$ python -q
>>> import numpy as np
>>> np.set_printoptions(suppress=True, linewidth=140)
>>> theta = np.deg2rad(120)
>>> F = np.eye(8)
>>> F[np.ix_([6, 7], [6, 7])] = [[np.cos(theta), -np.sin(theta)], [np.sin(theta), np.cos(theta)]]
>>> print(F.round(2))
[[ 1.    0.    0.    0.    0.    0.    0.    0.  ]
 [ 0.    1.    0.    0.    0.    0.    0.    0.  ]
 [ 0.    0.    1.    0.    0.    0.    0.    0.  ]
 [ 0.    0.    0.    1.    0.    0.    0.    0.  ]
 [ 0.    0.    0.    0.    1.    0.    0.    0.  ]
 [ 0.    0.    0.    0.    0.    1.    0.    0.  ]
 [ 0.    0.    0.    0.    0.    0.   -0.5  -0.87]
 [ 0.    0.    0.    0.    0.    0.    0.87 -0.5 ]]
>>> print(np.round(np.linalg.svd(F, compute_uv=False), 2))
[1. 1. 1. 1. 1. 1. 1. 1.]
>>> print(np.round(F.T @ F, 2) + 0)
[[1. 0. 0. 0. 0. 0. 0. 0.]
 [0. 1. 0. 0. 0. 0. 0. 0.]
 [0. 0. 1. 0. 0. 0. 0. 0.]
 [0. 0. 0. 1. 0. 0. 0. 0.]
 [0. 0. 0. 0. 1. 0. 0. 0.]
 [0. 0. 0. 0. 0. 1. 0. 0.]
 [0. 0. 0. 0. 0. 0. 1. 0.]
 [0. 0. 0. 0. 0. 0. 0. 1.]]
>>> x0 = np.array([-9, 8, 0, -4, -6, -6, -7, -2])
>>> print(np.round(F @ x0, 2))
[-9.    8.    0.   -4.   -6.   -6.    5.23 -5.06]
>>> print(np.round(np.einsum("ij,j->i", F, x0), 2))
[-9.    8.    0.   -4.   -6.   -6.    5.23 -5.06]
>>> print(np.round(F @ np.ones(8), 2))
[ 1.    1.    1.    1.    1.    1.   -1.37  0.37]
>>> print(np.round(F * x0, 2))
[[-9.    0.    0.   -0.   -0.   -0.   -0.   -0.  ]
 [-0.    8.    0.   -0.   -0.   -0.   -0.   -0.  ]
 [-0.    0.    0.   -0.   -0.   -0.   -0.   -0.  ]
 [-0.    0.    0.   -4.   -0.   -0.   -0.   -0.  ]
 [-0.    0.    0.   -0.   -6.   -0.   -0.   -0.  ]
 [-0.    0.    0.   -0.   -0.   -6.   -0.   -0.  ]
 [-0.    0.    0.   -0.   -0.   -0.    3.5   1.73]
 [-0.    0.    0.   -0.   -0.   -0.   -6.06  1.  ]]
>>> print(np.round(F @ (2 * x0), 2))
[-18.    16.     0.    -8.   -12.   -12.    10.46 -10.12]
>>> M = np.loadtxt("a.csv", delimiter=",")
>>> print(M)
[[-0.5  -1.4   1.7  -0.8   0.7  -2.16 -0.7   0.3   1.2  -0.9 ]
 [-0.5   1.3   0.4   0.7   0.8  -2.45 -1.    0.9  -1.6  -0.3 ]
 [ 1.5  -0.6   0.5   0.4  -0.6   1.74 -0.8   0.5  -1.6   0.4 ]
 [-1.4  -0.2  -0.5   1.2   0.1  -0.22 -0.7  -0.1   1.7  -2.6 ]
 [ 0.5  -0.3  -0.6  -1.2   1.6  -4.97 -0.7   0.   -1.2  -0.5 ]
 [ 0.1  -0.3  -0.1  -1.8   0.    0.07 -1.9  -2.6   0.1   1.1 ]
 [ 1.2   0.7  -0.4  -0.6   0.1  -0.58 -1.7   0.4  -0.1  -1.2 ]
 [-1.4   1.1   1.1   1.8  -0.9   2.53 -0.5  -0.2   0.    0.9 ]
 [ 0.3   0.4  -0.8  -1.9   0.4  -1.16  0.6  -0.1  -0.7   0.5 ]
 [-0.3  -2.8  -0.1  -1.2  -0.4   1.24 -0.6  -0.5  -1.8  -1.6 ]
 [-0.2  -0.1  -0.1  -0.2   1.6  -4.66  0.   -0.9  -1.   -1.  ]
 [ 0.6   1.1   1.4  -0.4   0.8  -2.35  0.5  -0.1   1.1  -0.6 ]
 [ 0.6  -0.3  -1.8   1.2  -1.    3.08 -0.4  -0.2   0.3  -1.2 ]
 [-1.4   0.9   0.   -1.4  -4.7  13.96 -1.6   0.7  -1.4   0.2 ]]
>>> M2 = np.c_[M[:, :3] @ np.array([[2, -2, -5], [-1, 3, 5], [1, -2, -1]]), np.array([0, 0, 2, 0, 2, 2, 2, 2, 2, 2, 1, 1, 1, 0])]
>>> print(M2.round(2))
[[  2.1  -6.6  -6.2   0. ]
 [ -1.9   4.1   8.6   0. ]
 [  4.1  -5.8 -11.    2. ]
 [ -3.1   3.2   6.5   0. ]
 [  0.7  -0.7  -3.4   2. ]
 [  0.4  -0.9  -1.9   2. ]
 [  1.3   0.5  -2.1   2. ]
 [ -2.8   3.9  11.4   2. ]
 [ -0.6   2.2   1.3   2. ]
 [  2.1  -7.6 -12.4   2. ]
 [ -0.4   0.3   0.6   1. ]
 [  1.5  -0.7   1.1   1. ]
 [ -0.3   1.5  -2.7   1. ]
 [ -3.7   5.5  11.5   0. ]]
>>> print(np.round(np.linalg.lstsq(M, M2[:, 0])[0], 2) + 0)
[ 2. -1.  1.  0.  0.  0.  0.  0.  0.  0.]
>>> print(np.linalg.matrix_rank(M2))
4
>>> print(np.round(np.linalg.norm(np.linalg.qr(M)[0].T @ M2, axis=0) ** 2 / ((M2 ** 2).sum(axis=0) + 1e-12), 2))
[1.   1.   1.   0.73]
>>> print(round(float(np.linalg.det(F)), 2))
1.0
>>> print(np.round(F @ F, 2))
[[ 1.    0.    0.    0.    0.    0.    0.    0.  ]
 [ 0.    1.    0.    0.    0.    0.    0.    0.  ]
 [ 0.    0.    1.    0.    0.    0.    0.    0.  ]
 [ 0.    0.    0.    1.    0.    0.    0.    0.  ]
 [ 0.    0.    0.    0.    1.    0.    0.    0.  ]
 [ 0.    0.    0.    0.    0.    1.    0.    0.  ]
 [ 0.    0.    0.    0.    0.    0.   -0.5   0.87]
 [ 0.    0.    0.    0.    0.    0.   -0.87 -0.5 ]]
>>> print((F != 0).astype(int))
[[1 0 0 0 0 0 0 0]
 [0 1 0 0 0 0 0 0]
 [0 0 1 0 0 0 0 0]
 [0 0 0 1 0 0 0 0]
 [0 0 0 0 1 0 0 0]
 [0 0 0 0 0 1 0 0]
 [0 0 0 0 0 0 1 1]
 [0 0 0 0 0 0 1 1]]
>>> print(np.round(np.sort(np.linalg.eigvals(F).real), 2))
[-0.5 -0.5  1.   1.   1.   1.   1.   1. ]
>>> P = M @ np.linalg.solve(M.T @ M, M.T)
>>> print(np.round(np.diag(P), 2))
[0.72 0.82 0.67 0.67 0.51 0.98 0.75 0.84 0.4  0.8  0.53 0.82 0.56 0.93]
>>> print(np.allclose(P @ P, P))
True
>>> print(round(np.trace(P), 2))
10.0
>>> theta = np.radians(15)
>>> R = np.eye(10)
>>> R[3, 3] = R[9, 9] = np.cos(theta)
>>> R[3, 9], R[9, 3] = -np.sin(theta), np.sin(theta)
>>> print(R.round(2))
[[ 1.    0.    0.    0.    0.    0.    0.    0.    0.    0.  ]
 [ 0.    1.    0.    0.    0.    0.    0.    0.    0.    0.  ]
 [ 0.    0.    1.    0.    0.    0.    0.    0.    0.    0.  ]
 [ 0.    0.    0.    0.97  0.    0.    0.    0.    0.   -0.26]
 [ 0.    0.    0.    0.    1.    0.    0.    0.    0.    0.  ]
 [ 0.    0.    0.    0.    0.    1.    0.    0.    0.    0.  ]
 [ 0.    0.    0.    0.    0.    0.    1.    0.    0.    0.  ]
 [ 0.    0.    0.    0.    0.    0.    0.    1.    0.    0.  ]
 [ 0.    0.    0.    0.    0.    0.    0.    0.    1.    0.  ]
 [ 0.    0.    0.    0.26  0.    0.    0.    0.    0.    0.97]]
>>> M2 = M @ R.T
>>> print(np.round(np.linalg.svd(M, compute_uv=False), 2), np.round(np.linalg.svd(M2, compute_uv=False), 2))
[17.78  5.57  4.78  3.99  3.65  3.35  2.97  2.67  1.44  0.08] [17.78  5.57  4.78  3.99  3.65  3.35  2.97  2.67  1.44  0.08]
>>> print(np.allclose(M @ M.T, M2 @ M2.T))
True
>>> print(np.allclose(np.linalg.norm(M, axis=1), np.linalg.norm(M2, axis=1)))
True
>>> print(np.round(np.abs(M2 - M).max(axis=0), 2))
[0.   0.   0.   0.63 0.   0.   0.   0.   0.   0.51]
>>> u = np.array([4, -3, -1, -4, -4, -3, -2, 4, -1, -2, 0, -3, 1, 4, 2])
>>> g = np.array([3, 1, 3, 2, 2, 3, 4, 4, 0, 3, 2, 3])
>>> mat = u[:, None] + g[None, :]
>>> print(mat)
[[ 7  5  7  6  6  7  8  8  4  7  6  7]
 [ 0 -2  0 -1 -1  0  1  1 -3  0 -1  0]
 [ 2  0  2  1  1  2  3  3 -1  2  1  2]
 [-1 -3 -1 -2 -2 -1  0  0 -4 -1 -2 -1]
 [-1 -3 -1 -2 -2 -1  0  0 -4 -1 -2 -1]
 [ 0 -2  0 -1 -1  0  1  1 -3  0 -1  0]
 [ 1 -1  1  0  0  1  2  2 -2  1  0  1]
 [ 7  5  7  6  6  7  8  8  4  7  6  7]
 [ 2  0  2  1  1  2  3  3 -1  2  1  2]
 [ 1 -1  1  0  0  1  2  2 -2  1  0  1]
 [ 3  1  3  2  2  3  4  4  0  3  2  3]
 [ 0 -2  0 -1 -1  0  1  1 -3  0 -1  0]
 [ 4  2  4  3  3  4  5  5  1  4  3  4]
 [ 7  5  7  6  6  7  8  8  4  7  6  7]
 [ 5  3  5  4  4  5  6  6  2  5  4  5]]
>>> rng = np.random.default_rng(72474)
>>> M2 = mat + rng.integers(-2, 3, (15, 2)) @ rng.integers(-2, 3, (2, 12))
>>> print(M2)
[[ 7  5  7  6  6  7  8  8  4  7  6  7]
 [ 2  2 -2  3 -1  0  1  1  1  4  1 -2]
 [ 6 -4  4  1  3  2  5  7 -1 -2  1  0]
 [ 3 -1 -2  2 -1 -1  1  2  0  1  0 -4]
 [ 4 -5  0  0  0 -1  2  4 -2 -3 -1 -4]
 [-2  6 -4  3 -3  0 -1 -3  1  8  1  0]
 [ 3 -3  2  0  1  1  3  4 -2 -1  0  0]
 [ 9  9  5 10  6  7  8  8  8 11  8  5]
 [ 4 -2  3  1  2  2  4  5 -1  0  1  1]
 [-1  1  0  0 -1  1  1  0 -2  3  0  2]
 [ 1  9 -1  6  0  3  2  0  4 11  4  3]
 [ 2 -4  1 -1  0  0  2  3 -3 -2 -1 -1]
 [ 6  6  2  7  3  4  5  5  5  8  5  2]
 [ 3  3  8  2  5  7  7  6  0  5  4 10]
 [ 6 -1  7  2  5  5  7  8  0  1  3  5]]
>>> print(np.abs(M2 - mat).sum(axis=1))
[ 0 24 24 26 26 40 12 24 12 12 40 12 24 26 20]
>>> print(np.linalg.matrix_rank(M2 - mat, tol=1e-8))
2
>>> u = np.array([4, 4])
>>> print(np.cross(mat[11, :3], mat[9, :3]))
[-2  0  2]
>>> print(np.round(np.linalg.norm(mat, 2) / np.linalg.norm(mat), 2))
0.97
>>> print(np.argsort(-np.linalg.norm(mat, axis=0).round(6), kind="stable")[:3])
[6 7 0]
>>> print([round(float(x), 2) for x in np.linalg.svd(mat, compute_uv=False)[:3]])
[46.78, 12.05, 0.0]
>>> X = np.load("layer12.npy")
>>> print(X)
[[  0   0   0   0   0   0   0   0]
 [  0   8   6  -4   0   0   0   0]
 [  0   6   9  -3   6   3  -6   9]
 [  0  -4  -3   2   0   0   0   0]
 [  0   0   6   0   8   4  -8  12]
 [  0   0   3   0   4   2  -4   6]
 [  0   0  -6   0  -8  -4   8 -12]
 [  0   0   9   0  12   6 -12  18]]
>>> rk = np.linalg.matrix_rank(X)
>>> print(rk)
2
>>> N = np.linalg.svd(X)[2][rk:].T
>>> print(N.shape)
(8, 6)
>>> print(np.linalg.matrix_rank(X.T @ X), np.linalg.matrix_rank(X @ X.T))
2 2
>>> print(np.allclose(X @ N, 0))
True
>>> print([int(np.linalg.matrix_rank(np.delete(X, i, axis=0))) for i in range(8)])
[2, 2, 2, 2, 2, 2, 2, 2]
>>> print([int(np.linalg.matrix_rank(X[:i])) for i in range(1, len(X) + 1)])
[0, 1, 2, 2, 2, 2, 2, 2]
>>> print([int(np.linalg.matrix_rank(X[:, :j + 1])) for j in range(8)])
[0, 1, 2, 2, 2, 2, 2, 2]
